>>> import numpy as np
>>> import numpy.linalg as la
>>> np.set_printoptions(precision=2, suppress=True, linewidth=120)
>>> def rnd(a):
...     return np.round(a, 2) + 0
... 
>>> Z = 10 * np.array([[0.2, 0.6, -0.1, 0.0, -1.2], [-1.1, 0.6, 0.7, 0.0, -0.3]])
>>> rng = np.random.default_rng(360847)
>>> idx = rng.integers(0, 2, 25)
>>> data = Z[idx] + rng.normal(size=(25, 5))
>>> rnd(data)
array([[-10.86,   7.03,   5.2 ,  -1.08,  -2.1 ],
       [ -9.46,   5.93,   6.45,   0.31,  -2.22],
       [  0.09,   6.67,  -3.73,  -0.73, -11.8 ],
       [ -9.31,   4.94,   6.86,  -0.16,  -2.64],
       [-11.45,   7.41,   7.97,   0.26,  -3.94],
       [  1.53,   6.85,  -2.4 ,   1.5 , -11.92],
       [-11.94,   7.56,   7.63,   0.38,  -3.5 ],
       [-11.04,   6.11,   7.91,  -0.75,  -3.67],
       [-10.67,   5.32,   6.55,   0.45,  -3.4 ],
       [  2.67,   4.47,  -2.23,  -1.02, -12.97],
       [  2.55,   4.86,  -0.2 ,   0.48, -13.  ],
       [-10.7 ,   5.64,   5.77,   0.56,  -3.42],
       [-12.05,   6.11,   6.7 ,  -0.34,  -2.15],
       [  1.66,   4.72,  -3.45,   0.89, -10.73],
       [-12.48,   7.12,   6.75,   0.37,  -3.84],
       [-10.95,   3.65,   7.42,  -0.14,  -1.49],
       [  1.01,   4.71,  -0.6 ,   1.01, -11.98],
       [-12.31,   6.02,   6.28,   0.14,  -3.36],
       [-10.47,   4.13,   7.6 ,   0.56,  -4.24],
       [-11.75,   5.1 ,   7.  ,  -0.44,  -2.68],
       [ -9.54,   5.72,   7.56,   0.96,  -2.55],
       [-10.08,   5.2 ,   7.88,  -1.1 ,  -2.71],
       [  3.38,   5.61,  -1.49,  -1.37, -11.73],
       [-12.79,   6.51,   7.5 ,  -0.87,  -2.44],
       [  1.19,   5.15,  -0.19,  -0.36, -11.39]])
>>> d = la.norm(data[:, None] - data[None], axis=-1)
>>> print(d.shape)
(25, 25)
>>> rnd(d[:5, :5])
array([[ 0.  ,  2.58, 17.14,  3.26,  3.65],
       [ 2.58,  0.  , 16.98,  1.25,  3.38],
       [17.14, 16.98,  0.  , 16.96, 18.25],
       [ 3.26,  1.25, 16.96,  0.  ,  3.71],
       [ 3.65,  3.38, 18.25,  3.71,  0.  ]])
>>> print(la.matrix_rank(d ** 2))
7
>>> d[16].round(6).argsort(kind="stable")[:4]
array([16, 24, 10,  5])
>>> print(np.unravel_index(d.round(6).argmax(), d.shape))
(np.int64(9), np.int64(23))
>>> A2 = data / la.norm(data, axis=1, keepdims=True)
>>> cov = A2 @ A2.T
>>> (cov - 2 * np.eye(25)).round(6).argmax(axis=1)
array([12,  6, 13,  7,  6, 13,  4,  3, 11, 22, 16, 14, 23,  5, 11, 19, 10, 11,  8, 23,  1,  3,  9, 12, 16])
>>> print(rnd(np.degrees(np.arccos(np.clip(cov[24, 18], -1, 1)))))
71.96
>>> print(rnd(la.norm(A2, axis=1)))
[1. 1. 1. 1. 1. 1. 1. 1. 1. 1. 1. 1. 1. 1. 1. 1. 1. 1. 1. 1. 1. 1. 1. 1. 1.]
>>> idx = data[:, 4] > np.median(data[:, 4])
>>> f = data[idx].mean(axis=0) - data[~idx].mean(axis=0)
>>> idx.astype(int)
array([1, 1, 0, 1, 0, 0, 0, 0, 1, 0, 0, 1, 1, 0, 0, 1, 0, 1, 0, 1, 1, 1, 0, 1, 0])
>>> rnd(f)
array([-7.54, -0.2 ,  4.95, -0.24,  6.23])
>>> W0 = np.loadtxt("x.csv", delimiter=",")
>>> W0
array([[-0.16,  0.36, -0.18,  0.05],
       [ 2.16, -2.9 , -2.27, -1.2 ],
       [-0.16,  0.3 , -0.05,  0.06],
       [-0.6 ,  0.54,  0.64,  0.13],
       [ 2.12, -3.36, -1.43, -1.23],
       [-0.24,  0.94, -1.75, -0.26],
       [ 0.2 , -0.32, -0.39, -0.23],
       [-0.16, -0.02,  1.07,  0.3 ],
       [ 0.92, -0.96, -2.05, -0.77]])
>>> rank = la.matrix_rank(W0)
>>> print(rank)
3
>>> N = la.svd(W0)[2][rank:].T
>>> rnd(N[:, 0] / N[np.abs(N[:, 0]).round(6).argmax(), 0])
array([-0.95, -0.78, -0.44,  1.  ])
>>> print(rnd(W0 @ N))
[[0.]
 [0.]
 [0.]
 [0.]
 [0.]
 [0.]
 [0.]
 [0.]
 [0.]]
>>> rnd(N @ N.T)
array([[ 0.34,  0.27,  0.15, -0.35],
       [ 0.27,  0.23,  0.13, -0.29],
       [ 0.15,  0.13,  0.07, -0.16],
       [-0.35, -0.29, -0.16,  0.37]])
